$ python3 -q
>>> import numpy as np
>>> np.set_printoptions(precision=3, suppress=True, linewidth=160, sign=" ")
>>> mat = np.loadtxt("w.csv", delimiter=",")
>>> mat
array([[ 3.,  4.,  2.],
       [ 0.,  0.,  0.],
       [ 0.,  0.,  0.],
       [ 4.,  3.,  3.],
       [ 0.,  0.,  0.],
       [ 0.,  4.,  2.],
       [ 1.,  7.,  5.],
       [ 1.,  3.,  3.],
       [ 0.,  0.,  0.],
       [ 0.,  0.,  0.],
       [ 0.,  0.,  0.],
       [ 0.,  0.,  0.],
       [ 3.,  0.,  0.],
       [ 3.,  4.,  2.],
       [ 0.,  0.,  0.],
       [ 4.,  3.,  3.],
       [ 0.,  0.,  0.],
       [ 0.,  4.,  2.],
       [ 1.,  3.,  3.],
       [ 0.,  0.,  0.],
       [ 0.,  0.,  0.],
       [ 0.,  0.,  0.],
       [ 0.,  4.,  2.]])
>>> # rows 1 and 2 are equal
>>> cen = mat - mat.mean(axis=0)
>>> left, sig, Vt = np.linalg.svd(cen, full_matrices=False)
>>> np.abs(Vt[-1])
array([ 0.125,  0.537,  0.834])
>>> round((sig ** 2).sum() ** 2 / (sig ** 4).sum(), 3)
np.float64(1.47)
>>> np.linalg.matrix_rank(cen)
np.int64(3)
>>> Vt[0] * np.sign(Vt[0, np.abs(Vt[0]).argmax()])
array([ 0.307,  0.779,  0.547])
>>> np.round(cen.mean(axis=0), 3) + 0
array([ 0.,  0.,  0.])
>>> np.abs(left[:, 0]).argmax()
np.int64(6)
>>> np.abs(Vt[0]).argmax()
np.int64(1)
>>> (np.sign(left[:, 0]) == np.sign(left[0, 0])).astype(int)
array([ 1,  0,  0,  1,  0,  1,  1,  1,  0,  0,  0,  0,  0,  1,  0,  1,  0,  1,  1,  0,  0,  0,  1])
>>> gram = np.cov(mat, rowvar=False)
>>> round(np.corrcoef(mat[:, 0], mat[:, 1])[0, 1], 3)
np.float64(0.408)
>>> labels = mat[:, 0] > np.median(mat[:, 0])
>>> r0 = mat[labels].mean(axis=0) - mat[~labels].mean(axis=0)
>>> ((mat - mat.mean(axis=0)) @ r0 > 0).astype(int)
array([ 1,  0,  0,  1,  0,  1,  1,  1,  0,  0,  0,  0,  0,  1,  0,  1,  0,  1,  1,  0,  0,  0,  1])
>>> labels.astype(int)
array([ 1,  0,  0,  1,  0,  0,  1,  1,  0,  0,  0,  0,  1,  1,  0,  1,  0,  0,  1,  0,  0,  0,  0])
>>> r0
array([ 2.5  ,  2.575,  2.225])
>>> A2 = np.c_[mat[:, :1] @ np.array([[0]]), np.array([1, 1, 0, 3, -2, 3, -1, 2, 2, 2, -1, -3, 0, -3, 1, -1, 3, 2, 1, 2, 0, -3, 2])]
>>> A2
array([[ 0.,  1.],
       [ 0.,  1.],
       [ 0.,  0.],
       [ 0.,  3.],
       [ 0., -2.],
       [ 0.,  3.],
       [ 0., -1.],
       [ 0.,  2.],
       [ 0.,  2.],
       [ 0.,  2.],
       [ 0., -1.],
       [ 0., -3.],
       [ 0.,  0.],
       [ 0., -3.],
       [ 0.,  1.],
       [ 0., -1.],
       [ 0.,  3.],
       [ 0.,  2.],
       [ 0.,  1.],
       [ 0.,  2.],
       [ 0.,  0.],
       [ 0., -3.],
       [ 0.,  2.]])
>>> np.linalg.norm(A2 - mat @ np.linalg.lstsq(mat, A2)[0], axis=0)
array([ 0.   ,  9.077])
>>> np.linalg.norm(np.linalg.qr(mat)[0].T @ A2, axis=0) ** 2 / ((A2 ** 2).sum(axis=0) + 1e-12)
array([ 0.   ,  0.074])
>>> np.linalg.matrix_rank(np.c_[mat, A2])
np.int64(4)
>>> A = np.load("arr.npy")
>>> A
array([[  2,  -6,   0,   6],
       [  4, -12,   0,  12],
       [ -2,   6,   0,  -6],
       [  2,  -6,   0,   6]])
>>> left, sig, Vt = np.linalg.svd(A)
>>> V = Vt[:(sig > 1e-8).sum()]
>>> rng = np.random.default_rng(505)
>>> x0 = A[2] + 2 * A[1] + rng.integers(2) * np.eye(4)[1]
>>> x0
array([  6., -17.,   0.,  18.])
>>> round(float(np.linalg.norm(x0 - V.T @ V @ x0)), 3)
0.725
>>> V.T @ V
array([[ 0.053, -0.158,  0.   ,  0.158],
       [-0.158,  0.474,  0.   , -0.474],
       [ 0.   ,  0.   ,  0.   ,  0.   ],
       [ 0.158, -0.474,  0.   ,  0.474]])
>>> np.diag(V.T @ V)
array([ 0.053,  0.474,  0.   ,  0.474])
>>> arr = np.load("a.npy")
>>> arr
array([[-1.5,  1.2,  0.1],
       [ 7. ,  0. ,  1.3],
       [-1. ,  0.1, -0.6],
       [-2. , -0.6,  0.5]])
>>> # row 1 dominates
>>> x0 = np.array([1, 3, 0])
>>> target = arr @ x0
>>> np.round(np.linalg.pinv(arr) @ arr, 3) + 0
array([[ 1.,  0.,  0.],
       [ 0.,  1.,  0.],
       [ 0.,  0.,  1.]])
>>> target = target + 0.05 * rng.normal(size=4)
>>> target
array([ 2.037,  7.021, -0.781, -3.812])
>>> c, *_ = np.linalg.lstsq(arr, target)
>>> np.round(np.linalg.norm(target - arr @ c), 3)
np.float64(0.078)
>>> np.round(arr.T @ (target - arr @ c), 3) + 0
array([ 0.,  0.,  0.])
>>> A2 = np.c_[arr[:, :2] @ np.array([[2, 1], [-3, 4]]), np.array([1, 0, -1, 3])]
>>> A2
array([[-6.6,  3.3,  1. ],
       [14. ,  7. ,  0. ],
       [-2.3, -0.6, -1. ],
       [-2.2, -4.4,  3. ]])
>>> np.linalg.matrix_rank(A2)
np.int64(3)
>>> np.round(np.linalg.norm(A2 - arr @ np.linalg.lstsq(arr, A2)[0], axis=0), 3) + 0
array([ 0.   ,  0.   ,  0.343])
>>> np.linalg.norm(np.linalg.qr(arr)[0].T @ A2, axis=0) ** 2 / ((A2 ** 2).sum(axis=0) + 1e-12)
array([ 1.   ,  1.   ,  0.989])
>>> proj = arr @ np.linalg.solve(arr.T @ arr, arr.T)
>>> np.allclose(proj @ proj, proj)
True
>>> O = arr.astype(float).copy()
>>> for j in range(3):
...     O[:, j] -= O[:, :j] @ (O[:, :j].T @ O[:, j])
...     O[:, j] /= np.linalg.norm(O[:, j])
... 
>>> np.round(O.T @ arr, 3) + 0
array([[ 7.5  , -0.093,  1.14 ],
       [ 0.   ,  1.342, -0.1  ],
       [ 0.   ,  0.   ,  1.   ]])
>>> X = np.loadtxt("sample1.csv", delimiter=",")
>>> X
array([[ 17.,   1., -10.,   3.],
       [  1.,   7.,   1.,   8.],
       [-10.,   1.,  22.,   9.],
       [  3.,   8.,   9.,  23.]])
>>> # symmetric
>>> x0 = np.array([4, -3, -2, -5])
>>> target = X @ x0
>>> c, lr = np.zeros(4), 1 / np.linalg.norm(X, 2) ** 2
>>> for i in range(20):
...     c -= lr * X.T @ (X @ c - target)
...     if i % 5 == 0: print(i, round(np.linalg.norm(X @ c - target), 3))
... 
0 25.786
5 20.474
10 16.671
15 13.582
>>> c
array([ 2.812, -2.498, -3.066, -4.503])
>>> round(np.linalg.cond(X), 3)
np.float64(12.868)
>>> r0 = np.array([1, 1])
>>> np.array([np.convolve(row, r0, "same") for row in arr])
array([[-1.5, -0.3,  1.3],
       [ 7. ,  7. ,  1.3],
       [-1. , -0.9, -0.5],
       [-2. , -2.6, -0.1]])
>>> np.convolve(arr[2], r0)
array([-1. , -0.9, -0.5, -0.6])
>>> np.polyval(r0, arr[2])
array([ 0. ,  1.1,  0.4])
>>> A2 = np.linalg.inv(X)
>>> np.allclose(A2, X.T)
False
>>> np.round(np.linalg.slogdet(X)[0], 3)
np.float64(1.0)
>>> A2
array([[ 0.106,  0.036,  0.068, -0.053],
       [ 0.036,  0.264,  0.052, -0.117],
       [ 0.068,  0.052,  0.101, -0.067],
       [-0.053, -0.117, -0.067,  0.117]])
>>> ev, V = np.linalg.eig(A2)
>>> ev
array([ 0.375,  0.145,  0.04 ,  0.029])
>>> round(np.prod(ev), 3)
np.float64(0.0)
>>> data = np.load("test6.npy")
>>> data
array([[-0.476, -0.402, -0.402,  0.671],
       [-0.402,  0.89 , -0.11 ,  0.183],
       [-0.402, -0.11 ,  0.89 ,  0.183],
       [ 0.671,  0.183,  0.183,  0.695]])
>>> A2 = data / np.linalg.norm(data, axis=1, keepdims=True)
>>> gram = A2 @ A2.T
>>> gram.round(3) + 0
array([[ 1.,  0.,  0.,  0.],
       [ 0.,  1.,  0.,  0.],
       [ 0.,  0.,  1.,  0.],
       [ 0.,  0.,  0.,  1.]])
>>> t = np.radians(36)
>>> Rm = np.eye(4)
>>> Rm[3, 3] = Rm[0, 0] = np.cos(t)
>>> Rm[3, 0], Rm[0, 3] = -np.sin(t), np.sin(t)
>>> Rm
array([[ 0.809,  0.   ,  0.   ,  0.588],
       [ 0.   ,  1.   ,  0.   ,  0.   ],
       [ 0.   ,  0.   ,  1.   ,  0.   ],
       [-0.588,  0.   ,  0.   ,  0.809]])
>>> A2 = data @ Rm.T
>>> np.abs(A2 - data).max(axis=0)
array([ 0.485,  0.   ,  0.   ,  0.527])
>>> O, V = np.linalg.qr(data[:, :2])[0], np.linalg.qr(data[:, 2:])[0]
>>> sig = np.linalg.svd(O.T @ V, compute_uv=False)
>>> (sig > 0.9).sum()
np.int64(0)
>>> r0, r1 = data[1], data[0]
>>> r0 @ r0
np.float64(1.0)
>>> np.round(r0 @ r1, 3)
np.float64(-0.0)
>>> p = (r0 @ r1) / (r0 @ r0) * r0
>>> r1 - p
array([-0.476, -0.402, -0.402,  0.671])
>>> round(np.linalg.norm(r0 + r1) ** 2 + np.linalg.norm(r0 - r1) ** 2, 3)
np.float64(4.0)
>>> np.linalg.matrix_rank(np.outer(r0, r1))
np.int64(1)
>>> p.round(3) + 0
array([ 0.,  0.,  0.,  0.])
>>> labels = rng.permutation(4)
>>> labels
array([ 2,  1,  0,  3])
>>> A2 = data[labels][:, labels]
>>> np.diag(A2)
array([ 0.89 ,  0.89 , -0.476,  0.695])
>>> np.round(np.linalg.det(A2), 3), round(float(np.linalg.det(data[labels])), 3)
(np.float64(-1.0), 1.0)
>>> Z = np.array([[3, -9, -3], [-7, -5, 9], [2, 7, 2]])
>>> F = (rng.random((16, 3)) < 0.25) @ Z
>>> F
array([[ 3, -9, -3],
       [ 0,  0,  0],
       [-7, -5,  9],
       [ 0,  0,  0],
       [ 0,  0,  0],
       [ 0,  0,  0],
       [ 0,  0,  0],
       [ 2,  7,  2],
       [ 0,  0,  0],
       [ 0,  0,  0],
       [ 0,  0,  0],
       [-5,  2, 11],
       [ 2,  7,  2],
       [ 0,  0,  0],
       [ 0,  0,  0],
       [ 0,  0,  0]])
>>> # rows 1 and 3 are equal
>>> d = np.linalg.norm(F[:, None] - F[None], axis=-1)
>>> (d + 1e9 * np.eye(16)).round(6).argmin(axis=1)
array([  1,   3,  11,   1,   1,   1,   1,  12,   1,   1,   1,   2,   7,   1,   1,   1])
>>> np.unravel_index(d.round(6).argmax(), d.shape)
(np.int64(0), np.int64(11))
>>> np.flatnonzero(d[5] < d.mean() / 2)
array([  1,   3,   4,   5,   6,   8,   9,  10,  13,  14,  15])
>>> np.linalg.norm(F - F.mean(axis=0), axis=1)
array([ 10.622,   1.355,  11.406,   1.355,   1.355,   1.355,   1.355,   7.286,   1.355,   1.355,   1.355,  10.924,   7.286,   1.355,   1.355,   1.355])
